% ipython --no-banner

In [1]: import numpy as np

In [2]: np.set_printoptions(precision=3, suppress=True, linewidth=140, sign=" ")

In [3]: other = np.array([[-1.2, 0.6, 0.5],
   ...:     [0.6, 0.9, 0.6],
   ...:     [0.2, -0.6, -0.4],
   ...:     [0.0, 1.9, 1.5],
   ...:     [-1.2, 0.1, -0.8],
   ...:     [-1.3, -0.6, -0.6],
   ...:     [0.1, 0.9, 1.0],
   ...:     [-0.1, 1.4, -0.1],
   ...:     [-0.8, -0.5, 0.5],
   ...:     [0.2, 0.2, -1.7],
   ...:     [-0.5, 0.5, 0.0]])

In [4]: cent = np.array([[-2.0, 0.7, -0.2, 0.0],
   ...:     [-1.2, -0.5, -0.7, -1.9],
   ...:     [1.4, 0.4, -1.1, -0.4]])

In [5]: E = other @ cent

In [6]: E
Out[6]: 
array([[ 2.38, -0.94, -0.73, -1.34],
       [-1.44,  0.21, -1.41, -1.95],
       [-0.24,  0.28,  0.82,  1.3 ],
       [-0.18, -0.35, -2.98, -4.21],
       [ 1.16, -1.21,  1.05,  0.13],
       [ 2.48, -0.85,  1.34,  1.38],
       [ 0.12,  0.02, -1.75, -2.11],
       [-1.62, -0.81, -0.85, -2.62],
       [ 2.9 , -0.11, -0.04,  0.75],
       [-3.02, -0.64,  1.69,  0.3 ],
       [ 0.4 , -0.6 , -0.25, -0.95]])

In [7]: rank = np.linalg.matrix_rank(E)

In [8]: rank
Out[8]: np.int64(3)

In [9]: null = np.linalg.svd(E)[2][rank:].T

In [10]: null[:, 0] / null[np.abs(null[:, 0]).round(6).argmax(), 0]
Out[10]: array([ 0.253,  1.   ,  0.969, -0.78 ])

In [11]: np.round(E @ null, 3) + 0
Out[11]: 
array([[ 0.],
       [ 0.],
       [ 0.],
       [ 0.],
       [ 0.],
       [ 0.],
       [ 0.],
       [ 0.],
       [ 0.],
       [ 0.],
       [ 0.]])

In [12]: np.linalg.matrix_rank(E.T @ E), np.linalg.matrix_rank(E @ E.T)
Out[12]: (np.int64(3), np.int64(3))

In [13]: [int(np.linalg.matrix_rank(np.delete(E, i, axis=0))) for i in range(11)]
Out[13]: [3, 3, 3, 3, 3, 3, 3, 3, 3, 3, 3]

In [14]: null.shape
Out[14]: (4, 1)

In [15]: Xc = E - E.mean(axis=0)

In [16]: evecs = np.linalg.svd(Xc)[2][:3]

In [17]: other = Xc - Xc @ evecs.T @ evecs

In [18]: np.round(np.cov(Xc @ evecs.T, rowvar=False), 3) + 0
Out[18]: 
array([[ 5.53 ,  0.   ,  0.   ],
       [ 0.   ,  3.095,  0.   ],
       [ 0.   ,  0.   ,  0.38 ]])

In [19]: round(np.linalg.norm(other) / np.linalg.norm(Xc), 3)
Out[19]: np.float64(0.0)

In [20]: np.linalg.norm(other, axis=1).round(6).argmax()
Out[20]: np.int64(0)

In [21]: np.linalg.cond(E) > 100
Out[21]: np.True_

In [22]: [round(float(x), 3) for x in np.linalg.svd(E, compute_uv=False)[:3]]
Out[22]: [7.783, 5.856, 2.647]

In [23]: np.round(np.linalg.norm(E, 2) / np.linalg.norm(E), 3)
Out[23]: np.float64(0.771)

In [24]: np.argsort(-np.linalg.norm(E, axis=0).round(6), kind="stable")[:3]
Out[24]: array([ 3,  0,  2])

In [25]: np.linalg.matrix_rank(E, rtol=0.1)
Out[25]: np.int64(3)

In [26]: z = E[:, 1] > np.median(E[:, 1])

In [27]: r0 = E[z].mean(axis=0) - E[~z].mean(axis=0)

In [28]: z.astype(int)
Out[28]: array([ 0,  1,  1,  1,  0,  0,  1,  0,  1,  0,  0])

In [29]: r0
Out[29]: array([-0.065,  0.852, -1.447, -0.727])

In [30]: round(float((((E - E.mean(axis=0)) @ r0 > 0) == z).mean()), 3)
Out[30]: 0.636

In [31]: ((E - E.mean(axis=0)) @ r0 > 0).astype(int)
Out[31]: array([ 1,  1,  0,  1,  0,  0,  1,  1,  0,  0,  0])

In [32]: m1 = np.load("a.npy")

In [33]: m1
Out[33]: 
array([[ 3.099, -3.998, -8.274, -4.746,  4.765,  8.18 ,  6.994,  0.483],
       [ 0.572, -1.787, -6.566, -4.428,  6.239, 11.195,  6.216,  2.31 ],
       [ 4.957,  1.07 , -5.941,  1.247,  5.342, -0.465,  6.822, -6.81 ],
       [ 3.396,  0.127, -5.539, -1.433,  4.226, -1.663,  5.628, -6.766],
       [ 1.479, -0.996, -8.582, -4.764,  5.024, 10.814,  7.354,  2.408],
       [ 7.276,  0.708, -5.469,  0.427,  2.489,  0.149,  5.285, -5.393],
       [ 6.136,  1.42 , -5.625,  0.64 ,  2.482, -2.453,  8.186, -6.565],
       [ 3.96 , -2.657, -5.725, -1.598,  6.238, 10.822,  7.515,  2.036],
       [ 6.005,  0.002, -5.485,  0.173,  3.094, -1.544,  8.315, -6.696],
       [ 2.762, -4.185, -9.037, -4.206,  5.694,  9.537,  4.99 ,  2.06 ],
       [ 3.661,  1.437, -4.23 ,  1.883,  1.851, -2.253,  7.88 , -5.171],
       [ 0.026, -1.55 , -6.336, -6.395,  4.973,  8.58 ,  6.111,  3.44 ],
       [ 2.952, -1.683, -5.68 , -3.095,  3.945, 10.109,  6.89 ,  3.042],
       [ 5.795,  1.91 , -6.572, -0.897,  3.097, -2.353,  5.75 , -6.51 ],
       [ 4.305,  0.011, -4.026,  0.735,  1.967, -0.234,  6.637, -4.722],
       [ 5.075,  0.766, -4.22 , -0.404,  4.127, -1.143,  6.486, -5.012],
       [ 2.072, -2.218, -6.094, -3.787,  4.517, 11.348,  7.053,  1.658],
       [ 1.606, -5.653, -4.299, -6.201,  5.629,  9.241,  8.49 ,  0.069]])

In [34]: x = np.array([3, 2, 4, 5, 4, 2, 3, 0])

In [35]: rhs = m1 @ x

In [36]: c, lr = np.zeros(8), 1 / np.linalg.norm(m1, 2) ** 2

In [37]: for i in range(6):
    ...:     c -= lr * m1.T @ (m1 @ c - rhs)
    ...:     if i % 2 == 0: print(i, round(np.linalg.norm(m1 @ c - rhs), 3))
    ...: 
0 60.081
2 49.677
4 46.623

In [38]: round(float(np.linalg.cond(m1)), 3)
Out[38]: 23.261

In [39]: rng = np.random.default_rng(78451)

In [40]: other = m1 + rng.integers(-2, 3, (18, 2)) @ rng.integers(-2, 3, (2, 8))

In [41]: other
Out[41]: 
array([[  1.099,  -1.998,  -4.274,  -6.746,   4.765,   8.18 ,   0.994,  -5.517],
       [ -1.428,   0.213,  -2.566,  -7.428,   8.239,  12.195,   2.216,  -2.69 ],
       [  5.957,   0.07 ,  -7.941,   1.247,   7.342,   0.535,  11.822,  -2.81 ],
       [  3.396,   0.127,  -5.539,  -2.433,   6.226,  -0.663,   7.628,  -5.766],
       [  1.479,  -0.996,  -8.582,  -2.764,   1.024,   8.814,   3.354,   0.408],
       [  8.276,  -0.292,  -7.469,   4.427,  -3.511,  -2.851,   2.285,  -5.393],
       [  5.136,   2.42 ,  -3.625,  -1.36 ,   4.482,  -1.453,   7.186,  -8.565],
       [  2.96 ,  -1.657,  -3.725,  -5.598,  12.238,  13.822,  10.515,   2.036],
       [  5.005,   1.002,  -3.485,  -1.827,   5.094,  -0.544,   7.315,  -8.696],
       [  2.762,  -4.185,  -9.037,  -3.206,   3.694,   8.537,   2.99 ,   1.06 ],
       [  4.661,   0.437,  -6.23 ,   3.883,  -0.149,  -3.253,   8.88 ,  -3.171],
       [ -1.974,   0.45 ,  -2.336, -12.395,  12.973,  12.58 ,   8.111,   1.44 ],
       [  3.952,  -2.683,  -7.68 ,  -2.095,   3.945,  10.109,   9.89 ,   6.042],
       [  5.795,   1.91 ,  -6.572,  -2.897,   7.097,  -0.353,   9.75 ,  -4.51 ],
       [  3.305,   1.011,  -2.026,   0.735,  -0.033,  -1.234,   1.637,  -8.722],
       [  5.075,   0.766,  -4.22 ,  -0.404,   4.127,  -1.143,   6.486,  -5.012],
       [  4.072,  -4.218, -10.094,   2.213,  -3.483,   7.348,   5.053,   3.658],
       [  1.606,  -5.653,  -4.299,  -5.201,   3.629,   8.241,   6.49 ,  -0.931]])

In [42]: np.round(np.linalg.svd(other - m1, compute_uv=False), 3) + 0
Out[42]: array([ 24.05 ,  18.937,   0.   ,   0.   ,   0.   ,   0.   ,   0.   ,   0.   ])

In [43]: P = m1 @ np.linalg.solve(m1.T @ m1, m1.T)

In [44]: P @ m1[:, 5]
Out[44]: 
array([ 8.18 , 11.195, -0.465, -1.663, 10.814,  0.149, -2.453, 10.822, -1.544,  9.537, -2.253,  8.58 , 10.109, -2.353, -0.234, -1.143,
       11.348,  9.241])

In [45]: np.allclose(P @ P, P)
Out[45]: True

In [46]: W0 = np.loadtxt("run19.csv", delimiter=",")

In [47]: W0
Out[47]: 
array([[ 0.,  1.,  0.,  0.,  0.,  0.,  0.,  0.,  1.,  0.],
       [ 1.,  0.,  0.,  0.,  0.,  0.,  0.,  0.,  0.,  0.],
       [ 0.,  0.,  0.,  0.,  0.,  0.,  0.,  0.,  0.,  0.],
       [ 0.,  0.,  0.,  0.,  0.,  0.,  1.,  0.,  0.,  0.],
       [ 0.,  0.,  0.,  0.,  0.,  0.,  0.,  1.,  1.,  0.],
       [ 0.,  0.,  0.,  0.,  0.,  0.,  1.,  0.,  0.,  0.],
       [ 0.,  0.,  0.,  1.,  0.,  1.,  0.,  1.,  0.,  0.],
       [ 0.,  0.,  0.,  0.,  1.,  0.,  1.,  0.,  1.,  1.],
       [ 1.,  0.,  0.,  0.,  1.,  0.,  0.,  1.,  0.,  0.],
       [ 0.,  0.,  0.,  0.,  0.,  0.,  0.,  1.,  0.,  0.]])

In [48]: np.argsort(-np.linalg.norm(W0, axis=0).round(6), kind="stable")[:3]
Out[48]: array([ 7,  6,  8])

In [49]: [round(float(x), 3) for x in np.linalg.svd(W0, compute_uv=False)[:3]]
Out[49]: [2.531, 2.099, 1.598]

In [50]: np.linalg.matrix_rank(W0, rtol=0.1)
Out[50]: np.int64(8)
